% ipython --no-banner

In [1]: import numpy as np

In [2]: from numpy import linalg as LA

In [3]: np.set_printoptions(precision=2, suppress=True, linewidth=120, floatmode="fixed")

In [4]: tidy = lambda a: np.round(a, 2) + 0

In [5]: mat = np.load("run10.npy")

In [6]: mat
Out[6]: 
array([[ 1, -1, -1,  1, -1,  1,  1, -1],
       [ 1, -1, -1,  1,  1, -1, -1,  1],
       [ 1,  1, -1, -1, -1, -1,  1,  1],
       [ 1, -1,  1, -1, -1,  1, -1,  1]])

In [7]: t3 = np.stack([mat, -3 * mat, mat[::-1]])

In [8]: LA.matrix_rank(t3.reshape(3, -1))
Out[8]: np.int64(2)

In [9]: t3.sum(axis=0)
Out[9]: 
array([[-1,  1,  3, -3,  1, -1, -3,  3],
       [-1,  3,  1, -3, -3,  1,  3, -1],
       [-1, -3,  1,  3,  3,  1, -3, -1],
       [-1,  1, -3,  3,  1, -1,  3, -3]])

In [10]: LA.matrix_rank(t3)
Out[10]: array([4, 4, 4])

In [11]: t3.shape
Out[11]: (3, 4, 8)

In [12]: tidy(LA.norm(t3, axis=(1, 2)))
Out[12]: array([ 5.66, 16.97,  5.66])

In [13]: feats = np.loadtxt("a.csv", delimiter=",")

In [14]: feats
Out[14]: 
array([[0.00, 1.00, 1.00, 1.00, 1.00, 1.00],
       [1.00, 0.00, 1.00, 1.00, 1.00, 1.00],
       [1.00, 1.00, 0.00, 1.00, 1.00, 1.00],
       [1.00, 1.00, 1.00, 0.00, 1.00, 1.00],
       [1.00, 1.00, 1.00, 1.00, 0.00, 1.00],
       [1.00, 1.00, 1.00, 1.00, 1.00, 0.00]])

In [15]: q, r_ = LA.qr(feats)

In [16]: np.trace(q @ q.T)
Out[16]: np.float64(6.0)

In [17]: q.shape, r_.shape
Out[17]: ((6, 6), (6, 6))

In [18]: tidy(np.abs(np.diag(r_)))
Out[18]: array([2.24, 1.34, 1.20, 1.14, 1.11, 1.09])

In [19]: tidy(r_)
Out[19]: 
array([[-2.24, -1.79, -1.79, -1.79, -1.79, -1.79],
       [ 0.00,  1.34,  0.60,  0.60,  0.60,  0.60],
       [ 0.00,  0.00,  1.20,  0.37,  0.37,  0.37],
       [ 0.00,  0.00,  0.00,  1.14,  0.27,  0.27],
       [ 0.00,  0.00,  0.00,  0.00,  1.11,  0.21],
       [ 0.00,  0.00,  0.00,  0.00,  0.00, -1.09]])

In [20]: tidy(abs(r_[0, 0])), tidy(LA.norm(feats[:, 0]))
Out[20]: (np.float64(2.24), np.float64(2.24))

In [21]: np.allclose(r_.T @ r_, feats.T @ feats)
Out[21]: True

In [22]: np.allclose(feats, feats.T)
Out[22]: True

In [23]: tidy(LA.det(feats))
Out[23]: np.float64(-5.0)

In [24]: np.trace(feats)
Out[24]: np.float64(0.0)

In [25]: feats @ feats
Out[25]: 
array([[5.00, 4.00, 4.00, 4.00, 4.00, 4.00],
       [4.00, 5.00, 4.00, 4.00, 4.00, 4.00],
       [4.00, 4.00, 5.00, 4.00, 4.00, 4.00],
       [4.00, 4.00, 4.00, 5.00, 4.00, 4.00],
       [4.00, 4.00, 4.00, 4.00, 5.00, 4.00],
       [4.00, 4.00, 4.00, 4.00, 4.00, 5.00]])

In [26]: rng = np.random.default_rng(44)

In [27]: idx = rng.permutation(6)

In [28]: idx
Out[28]: array([3, 0, 2, 5, 4, 1])

In [29]: A2 = feats[idx][:, idx]

In [30]: np.trace(A2)
Out[30]: np.float64(0.0)

In [31]: tidy(LA.det(A2)), tidy(LA.det(feats[idx]))
Out[31]: (np.float64(-5.0), np.float64(5.0))

In [32]: tidy(np.sort(np.abs(LA.eigvals(A2))))
Out[32]: array([1.00, 1.00, 1.00, 1.00, 1.00, 5.00])

In [33]: gram = feats.T @ feats

In [34]: (feats @ feats.T).shape
Out[34]: (6, 6)

In [35]: X = np.loadtxt("w.csv", delimiter=",")

In [36]: tidy(X)
Out[36]: 
array([[ -4.63,   9.29,  16.77,   3.33],
       [  2.06,  -3.54, -19.10,  -4.28],
       [  7.24, -15.32, -10.53,  -1.43],
       [ -3.75,   7.32,  17.85,   3.72],
       [ -7.98,  17.69,  -4.28,  -2.24],
       [ -0.71,   0.56,  19.45,   4.57],
       [ -8.27,  18.14,  -0.73,  -1.43],
       [  0.31,   0.30, -19.45,  -4.63],
       [ -0.31,   1.67, -19.36,  -4.71],
       [  4.70,  -9.45, -16.66,  -3.29],
       [ -1.68,   4.62, -18.79,  -4.77],
       [ -3.39,   8.30, -17.26,  -4.67],
       [  1.47,  -2.25, -19.32,  -4.42],
       [  7.19, -16.20,   8.70,   3.19],
       [ -8.28,  18.00,   2.66,  -0.62],
       [  0.66,  -0.45, -19.45,  -4.58]])

In [37]: Ac = X - X.mean(axis=0)

In [38]: V = LA.svd(Ac)[2][:2]

In [39]: A2 = Ac - Ac @ V.T @ V

In [40]: tidy((Ac @ V.T).std(axis=0))
Out[40]: array([15.33, 10.82])

In [41]: tidy(np.cov(Ac @ V.T, rowvar=False))
Out[41]: 
array([[250.55,   0.00],
       [  0.00, 124.76]])

In [42]: LA.norm(A2, axis=1).round(6).argmax()
Out[42]: np.int64(0)

In [43]: u = np.array([0, -2])

In [44]: tidy(np.convolve(X[4], u))
Out[44]: array([  0.00,  15.96, -35.38,   8.55,   4.48])

In [45]: np.polyval(u, X[4])
Out[45]: array([-2.00, -2.00, -2.00, -2.00])

In [46]: np.unique(X.round(6), axis=0).shape
Out[46]: (16, 4)

In [47]: tidy(np.trace(LA.pinv(X) @ X))
Out[47]: np.float64(2.0)

In [48]: gram = X.T @ X

In [49]: (X @ X.T).shape
Out[49]: (16, 16)

In [50]: tidy(np.trace(gram)), tidy((X ** 2).sum())
Out[50]: (np.float64(6400.0), np.float64(6400.0))

In [51]: np.allclose(gram, gram.T)
Out[51]: True

In [52]: tidy(X.reshape(-1, 2))
Out[52]: 
array([[ -4.63,   9.29],
       [ 16.77,   3.33],
       [  2.06,  -3.54],
       [-19.10,  -4.28],
       [  7.24, -15.32],
       [-10.53,  -1.43],
       [ -3.75,   7.32],
       [ 17.85,   3.72],
       [ -7.98,  17.69],
       [ -4.28,  -2.24],
       [ -0.71,   0.56],
       [ 19.45,   4.57],
       [ -8.27,  18.14],
       [ -0.73,  -1.43],
       [  0.31,   0.30],
       [-19.45,  -4.63],
       [ -0.31,   1.67],
       [-19.36,  -4.71],
       [  4.70,  -9.45],
       [-16.66,  -3.29],
       [ -1.68,   4.62],
       [-18.79,  -4.77],
       [ -3.39,   8.30],
       [-17.26,  -4.67],
       [  1.47,  -2.25],
       [-19.32,  -4.42],
       [  7.19, -16.20],
       [  8.70,   3.19],
       [ -8.28,  18.00],
       [  2.66,  -0.62],
       [  0.66,  -0.45],
       [-19.45,  -4.58]])

In [53]: t3 = X.reshape(16, 2, -1)

In [54]: np.einsum("ihd,jhd->hij", t3, t3).shape
Out[54]: (2, 16, 16)

In [55]: K, _ = LA.qr(np.array([[-0.9, 0.6, -1.1, 0.1, -1.5, 0.9, -1.0, 0.0],
    ...:     [0.5, -1.7, -1.7, 0.4, -0.5, 0.8, -0.7, -0.5],
    ...:     [1.6, 1.6, 0.7, -1.2, 0.3, 1.6, 0.6, -0.4],
    ...:     [1.1, 0.5, -1.3, -0.3, -0.1, 0.4, -0.1, -0.8],
    ...:     [-1.1, -0.5, 1.9, 0.1, -0.6, 0.2, 0.0, 0.4],
    ...:     [2.4, -2.4, 0.6, -1.6, -0.2, 1.1, 0.5, 1.4],
    ...:     [0.0, 1.8, 0.5, 0.2, 1.5, 0.4, -1.0, -0.5],
    ...:     [0.5, 1.2, -0.9, -2.3, -1.4, 0.4, 0.4, -0.8]]))

In [56]: tidy(K)
Out[56]: 
array([[-0.26,  0.10, -0.36,  0.20, -0.56, -0.36,  0.34, -0.44],
       [ 0.14, -0.39, -0.50, -0.14, -0.03, -0.54, -0.38,  0.35],
       [ 0.46,  0.50,  0.27, -0.09, -0.49, -0.14, -0.45, -0.03],
       [ 0.32,  0.19, -0.35, -0.20, -0.26,  0.31,  0.51,  0.52],
       [-0.32, -0.19,  0.53,  0.28, -0.35, -0.22,  0.13,  0.56],
       [ 0.69, -0.46,  0.25,  0.21,  0.03, -0.17,  0.35, -0.23],
       [ 0.00,  0.45,  0.16, -0.26,  0.43, -0.62,  0.35,  0.08],
       [ 0.14,  0.33, -0.25,  0.83,  0.26, -0.02, -0.09,  0.19]])

In [57]: vec = np.array([5, 4, 0, 3, 1, 0])

In [58]: (feats * vec).sum(axis=1)
Out[58]: array([ 8.00,  9.00, 13.00, 10.00, 12.00, 13.00])

In [59]: feats @ np.eye(6)[5]
Out[59]: array([1.00, 1.00, 1.00, 1.00, 1.00, 0.00])

In [60]: feats @ np.ones(6)
Out[60]: array([5.00, 5.00, 5.00, 5.00, 5.00, 5.00])

In [61]: np.einsum("ij,j->i", feats, vec)
Out[61]: array([ 8.00,  9.00, 13.00, 10.00, 12.00, 13.00])

In [62]: (feats @ vec).argmax()
Out[62]: np.int64(2)

In [63]: np.sign((feats @ vec).round(6))
Out[63]: array([1.00, 1.00, 1.00, 1.00, 1.00, 1.00])

In [64]: feats @ (2 * vec)
Out[64]: array([16.00, 18.00, 26.00, 20.00, 24.00, 26.00])

In [65]: u = np.array([5, 2])

In [66]: tidy(np.polyval(u, K[0]))
Out[66]: array([ 0.70,  2.48,  0.22,  3.01, -0.81,  0.19,  3.69, -0.21])

In [67]: tidy(np.convolve(K[0], u))
Out[67]: array([-1.30, -0.04, -1.59,  0.30, -2.40, -2.93,  0.97, -1.53, -0.89])

In [68]: tidy(np.correlate(K[0], K[2], "full"))
Out[68]: array([ 0.01,  0.11,  0.00,  0.27, -0.05,  0.33,  0.06,  0.00,  0.30, -0.29, -0.09, -0.31, -0.12, -0.06, -0.20])

In [69]: tidy(np.trace(K))
Out[69]: np.float64(-0.57)

In [70]: W0 = np.array([[0.1, -2.1], [-0.2, -1.2], [-0.4, 0.1]])

In [71]: W0
Out[71]: 
array([[ 0.10, -2.10],
       [-0.20, -1.20],
       [-0.40,  0.10]])

In [72]: A2 = np.c_[W0[:, :1] @ np.array([[1]]), np.array([2, 6, 7])]

In [73]: A2
Out[73]: 
array([[ 0.10,  2.00],
       [-0.20,  6.00],
       [-0.40,  7.00]])

In [74]: tidy(LA.norm(LA.qr(W0)[0].T @ A2, axis=0) ** 2 / ((A2 ** 2).sum(axis=0) + 1e-12))
Out[74]: array([1.00, 1.00])

In [75]: vec = np.array([4, -2])

In [76]: y = A2 @ vec

In [77]: tidy(LA.pinv(A2) @ A2)
Out[77]: 
array([[1.00, 0.00],
       [0.00, 1.00]])

In [78]: tidy(LA.lstsq(A2, y)[0])
Out[78]: array([ 4.00, -2.00])

In [79]: tidy(LA.solve(A2.T @ A2, A2.T @ y))
Out[79]: array([ 4.00, -2.00])

In [80]: y = y + 0.05 * rng.normal(size=3)

In [81]: tidy(y)
Out[81]: array([ -3.57, -12.82, -15.65])

In [82]: c, *_ = LA.lstsq(A2, y)

In [83]: tidy(c)
Out[83]: array([ 4.20, -2.00])

In [84]: [round(float(LA.norm(LA.solve(A2.T @ A2 + lam * np.eye(2), A2.T @ y))), 2) for lam in (0, 1, 10, 100)]
Out[84]: [4.65, 2.16, 1.95, 1.02]

In [85]: tidy(A2.T @ (y - A2 @ c))
Out[85]: array([0.00, 0.00])
